% ipython --no-banner

In [1]: import numpy as np

In [2]: np.set_printoptions(precision=2, suppress=True, linewidth=100)

In [3]: K = np.load("m.npy")

In [4]: K
Out[4]: 
array([[-2, -1,  0],
       [ 1,  2,  3],
       [ 4,  5,  6],
       [ 7,  8,  9],
       [10, 11, 12],
       [13, 14, 15],
       [16, 17, 18],
       [19, 20, 21]])

In [5]: np.allclose(K[:-1].T @ np.linalg.lstsq(K[:-1].T, K[-1])[0], K[-1])
Out[5]: True

In [6]: round(np.trace(np.linalg.pinv(K) @ K), 2)
Out[6]: np.float64(2.0)

In [7]: np.unique(K.round(6), axis=0).shape
Out[7]: (8, 3)

In [8]: np.linalg.lstsq(K[:-1].T, K[-1])[2]
Out[8]: np.int32(2)

In [9]: rank = np.linalg.matrix_rank(K)

In [10]: rank
Out[10]: np.int64(2)

In [11]: N = np.linalg.svd(K)[2][rank:].T

In [12]: np.linalg.matrix_rank(K.T @ K), np.linalg.matrix_rank(K @ K.T)
Out[12]: (np.int64(2), np.int64(2))

In [13]: [int(np.linalg.matrix_rank(K[:i])) for i in range(1, len(K) + 1)]
Out[13]: [1, 2, 2, 2, 2, 2, 2, 2]

In [14]: N.shape
Out[14]: (3, 1)

In [15]: mat = np.load("block12.npy")

In [16]: mat.round(2) + 0
Out[16]: 
array([[ 0.  ,  2.  , -1.01],
       [-0.02, -2.01,  0.98],
       [ 0.  ,  0.02, -0.04],
       [ 0.01,  0.01, -0.03],
       [ 0.01,  0.02, -0.01]])

In [17]: round(float(np.linalg.norm(mat, 2) / np.linalg.norm(mat)), 2)
Out[17]: 1.0

In [18]: np.argsort(-np.linalg.norm(mat, axis=0).round(6), kind="stable")[:3]
Out[18]: array([1, 2, 0])

In [19]: np.linalg.matrix_rank(mat, rtol=0.1)
Out[19]: np.int64(1)

In [20]: np.linalg.cond(mat) > 100
Out[20]: np.True_

In [21]: round(float(np.linalg.norm(mat)), 2)
Out[21]: 3.17

In [22]: mat.sum(axis=0)
Out[22]: array([ 0.01,  0.04, -0.1 ])

In [23]: mat[5]
---------------------------------------------------------------------------
IndexError                                Traceback (most recent call last)
Cell In[23], line 1
----> 1 mat[5]

IndexError: index 5 is out of bounds for axis 0 with size 5

In [24]: np.unravel_index(np.abs(mat).argmax(), mat.shape)
Out[24]: (np.int64(1), np.int64(1))

In [25]: np.linalg.svd(mat, compute_uv=False)
Out[25]: array([3.17, 0.04, 0.02])

In [26]: np.round(np.diff(mat, axis=0), 2) + 0
Out[26]: 
array([[-0.02, -4.01,  1.99],
       [ 0.02,  2.03, -1.03],
       [ 0.01, -0.01,  0.01],
       [ 0.  ,  0.01,  0.02]])

In [27]: mat.sum(axis=1)
Out[27]: array([ 1.  , -1.04, -0.02, -0.01,  0.02])

In [28]: def softmax(z):
    ...:     e = np.exp(z - z.max(axis=-1, keepdims=True))
    ...:     return e / e.sum(axis=-1, keepdims=True)
    ...: 

In [29]: softmax(10 * mat[2])
Out[29]: array([0.35, 0.42, 0.23])

In [30]: softmax(mat[2] + -3)
Out[30]: array([0.34, 0.34, 0.32])

In [31]: softmax(mat).sum(axis=1)
Out[31]: array([1., 1., 1., 1., 1.])

In [32]: softmax(mat[2])
Out[32]: array([0.34, 0.34, 0.32])

In [33]: scores = mat @ mat.T / np.sqrt(3)

In [34]: np.round(softmax(scores)[2] @ mat, 2) + 0
Out[34]: array([ 0.  ,  0.04, -0.04])
